% ipython --no-banner

In [1]: import numpy as np

In [2]: np.set_printoptions(precision=3, suppress=True, linewidth=120, legacy="1.25")

In [3]: rd = lambda a: np.round(a, 3) + 0

In [4]: F = np.loadtxt("sample9.csv", delimiter=",")

In [5]: print(F)
[[-2.  0.  0.]
 [ 0.  1.  3.]
 [ 0. -3.  0.]]

In [6]: A2 = np.linalg.inv(F)

In [7]: print((np.abs(A2) > 1e-9).astype(int))
[[1 0 0]
 [0 0 1]
 [0 1 1]]

In [8]: print(rd(np.linalg.cond(F)))
1.771

In [9]: print(rd(A2))
[[-0.5    0.     0.   ]
 [ 0.     0.    -0.333]
 [ 0.     0.333  0.111]]

In [10]: print(np.allclose(A2, F.T))
False

In [11]: print(np.count_nonzero(F))
4

In [12]: print(F.sum(axis=1))
[-2.  4. -3.]

In [13]: print(F - F[0])
[[ 0.  0.  0.]
 [ 2.  1.  3.]
 [ 2. -3.  0.]]

In [14]: np.zeros(3, 3)
---------------------------------------------------------------------------
TypeError                                 Traceback (most recent call last)
Cell In[14], line 1
----> 1 np.zeros(3, 3)

TypeError: Cannot interpret '3' as a data type

In [15]: print(rd(np.linalg.norm(F, 1)), rd(np.linalg.norm(F, np.inf)))
4.0 4.0

In [16]: print(rd(np.linalg.norm(F, "nuc")))
8.083

In [17]: rng = np.random.default_rng(58)

In [18]: data = np.eye(4, dtype=int)[rng.permutation(4)]

In [19]: print(data)
[[1 0 0 0]
 [0 0 1 0]
 [0 0 0 1]
 [0 1 0 0]]

In [20]: # keeps lengths

In [21]: A2 = data / np.linalg.norm(data, axis=1, keepdims=True)

In [22]: C2 = A2 @ A2.T

In [23]: print((np.abs(C2) > 0.9).astype(int))
[[1 0 0 0]
 [0 1 0 0]
 [0 0 1 0]
 [0 0 0 1]]

In [24]: print(rd(np.linalg.norm(A2, axis=1)))
[1. 1. 1. 1.]

In [25]: print((C2 - 2 * np.eye(4)).round(6).argmax(axis=1))
[1 0 0 0]

In [26]: print(np.degrees(np.arccos(np.clip(C2[3, 1], -1, 1))))
90.0

In [27]: m1 = np.tril(np.array([[5, 0, -5, -2], [-5, -5, 3, -1], [-4, -1, -4, 3], [-5, 5, 0, 2]]), -1) + np.eye(4, dtype=int)

In [28]: print(m1)
[[ 1  0  0  0]
 [-5  1  0  0]
 [-4 -1  1  0]
 [-5  5  0  1]]

In [29]: # triangular, det is the product of the diagonal

In [30]: U, sig, vt = np.linalg.svd(m1)

In [31]: print(np.argmax(sig[:-1] / (sig[1:] + 1e-6)) + 1)
3

In [32]: A2 = U[:, :3] @ np.diag(sig[:3]) @ vt[:3]

In [33]: print(rd(np.linalg.norm(m1 - A2) / np.linalg.norm(m1)))
0.004

In [34]: print(rd(np.linalg.norm(m1 - A2, 2)), rd(sig[3]))
0.043 0.043

In [35]: E = np.load("dump.npy")

In [36]: print(E)
[[ 0.4 -0.1 -0.2 -0.1 -0.8]
 [ 0.   1.3  0.2  1.4  1.5]
 [ 0.4  0.2  0.1 -0.2 -0.1]
 [-1.1  0.4 -0.1  0.6 -0.7]
 [-1.5 -0.2 -0.6 -1.  -1.2]
 [-1.4  0.2  0.  -1.5  0.7]]

In [37]: print(np.linalg.norm(E, axis=1).argmax())
1

In [38]: print(rd(np.linalg.norm(E, "nuc")))
8.08

In [39]: print(rd(np.linalg.norm(E[0], 1)), rd(np.linalg.norm(E[0], np.inf)))
1.6 0.8

In [40]: J = np.loadtxt("mat.csv", delimiter=",")

In [41]: print(J)
[[1. 1. 7. 1. 3. 7. 8.]
 [8. 1. 1. 7. 1. 3. 7.]
 [7. 8. 1. 1. 7. 1. 3.]
 [3. 7. 8. 1. 1. 7. 1.]
 [1. 3. 7. 8. 1. 1. 7.]
 [7. 1. 3. 7. 8. 1. 1.]
 [1. 7. 1. 3. 7. 8. 1.]]

In [42]: U, sig = np.linalg.svd(m1)
---------------------------------------------------------------------------
ValueError                                Traceback (most recent call last)
Cell In[42], line 1
----> 1 U, sig = np.linalg.svd(m1)

ValueError: too many values to unpack (expected 2)

In [43]: U, sig, vt = np.linalg.svd(m1, full_matrices=False)

In [44]: print(rd(np.cumsum(sig ** 2) / np.sum(sig ** 2)))
[0.838 0.995 1.    1.   ]

In [45]: print(rd(vt @ vt.T))
[[1. 0. 0. 0.]
 [0. 1. 0. 0.]
 [0. 0. 1. 0.]
 [0. 0. 0. 1.]]

In [46]: print(rd(U.T @ m1 @ vt.T))
[[8.972 0.    0.    0.   ]
 [0.    3.882 0.    0.   ]
 [0.    0.    0.663 0.   ]
 [0.    0.    0.    0.043]]

In [47]: print((sig > 1e-8).sum())
4

In [48]: print(np.allclose(U * sig @ vt, m1))
True

In [49]: print(rd(U.T @ U))
[[1. 0. 0. 0.]
 [0. 1. 0. 0.]
 [0. 0. 1. 0.]
 [0. 0. 0. 1.]]

In [50]: print(rd(sig / sig[0]))
[1.    0.433 0.074 0.005]

In [51]: vec = np.array([8, 1, 5, -3, 3, 5, 2])

In [52]: a = np.maximum(J @ vec, 0)

In [53]: print(J * (a > 1e-9)[:, None])
[[1. 1. 7. 1. 3. 7. 8.]
 [8. 1. 1. 7. 1. 3. 7.]
 [7. 8. 1. 1. 7. 1. 3.]
 [3. 7. 8. 1. 1. 7. 1.]
 [1. 3. 7. 8. 1. 1. 7.]
 [7. 1. 3. 7. 8. 1. 1.]
 [1. 7. 1. 3. 7. 8. 1.]]

In [54]: print(np.maximum(J @ (3 * vec), 0))
[303. 243. 294. 324. 132. 246. 222.]

In [55]: print(np.tanh(J @ vec))
[1. 1. 1. 1. 1. 1. 1.]
